>>> import numpy as np
>>> import numpy.linalg as la
>>> np.set_printoptions(precision=3, suppress=True, linewidth=120)
>>> mat = 0.9 ** np.abs(np.subtract.outer(np.arange(3), np.arange(3)))
>>> print(mat)
[[1.   0.9  0.81]
 [0.9  1.   0.9 ]
 [0.81 0.9  1.  ]]
>>> print(np.abs(la.svd(mat)[2][-1]))
[0.417 0.807 0.417]
>>> print(np.argsort(-la.norm(mat, axis=0).round(6), kind="stable")[:3])
[1 0 2]
>>> print(la.matrix_rank(mat, rtol=0.1))
1
>>> print(round(float(la.norm(mat, 2) / la.norm(mat)), 3))
0.997
>>> def softmax(z):
...     e = np.exp(z - z.max(axis=-1, keepdims=True))
...     return e / e.sum(axis=-1, keepdims=True)
... 
>>> print(softmax(mat[2] + 2))
[0.303 0.331 0.366]
>>> print(softmax(mat[2]))
[0.303 0.331 0.366]
>>> print(softmax(mat).sum(axis=1))
[1. 1. 1.]
>>> print(softmax(10 * mat[2]))
[0.099 0.242 0.659]
>>> S = mat @ mat.T / np.sqrt(3)
>>> print(softmax(S + np.triu(np.full(S.shape, -np.inf), 1)))
[[1.    0.    0.   ]
 [0.487 0.513 0.   ]
 [0.325 0.344 0.332]]
>>> Y = np.array([[2, 0], [1, 2], [1, 1]])
>>> print(la.matrix_rank(np.vstack([mat, Y.T])))
3
>>> print(np.einsum("ij,ij->i", mat, mat))
[2.466 2.62  2.466]
>>> print(mat @ Y)
[[3.71 2.61]
 [3.7  2.9 ]
 [3.52 2.8 ]]
>>> print(np.vstack([mat, Y.T]).shape)
(5, 3)
>>> print(la.matrix_rank(mat @ Y))
2
>>> x = np.array([1, 1, 1])
>>> rhs = mat @ x
>>> c, lr = np.zeros(3), 1 / la.norm(mat, 2) ** 2
>>> for i in range(15):
...     c -= lr * mat.T @ (mat @ c - rhs)
...     if i % 5 == 0: print(i, round(la.norm(mat @ c - rhs), 3))
... 
0 0.002
5 0.002
10 0.002
>>> print(c)
[0.989 1.022 0.989]
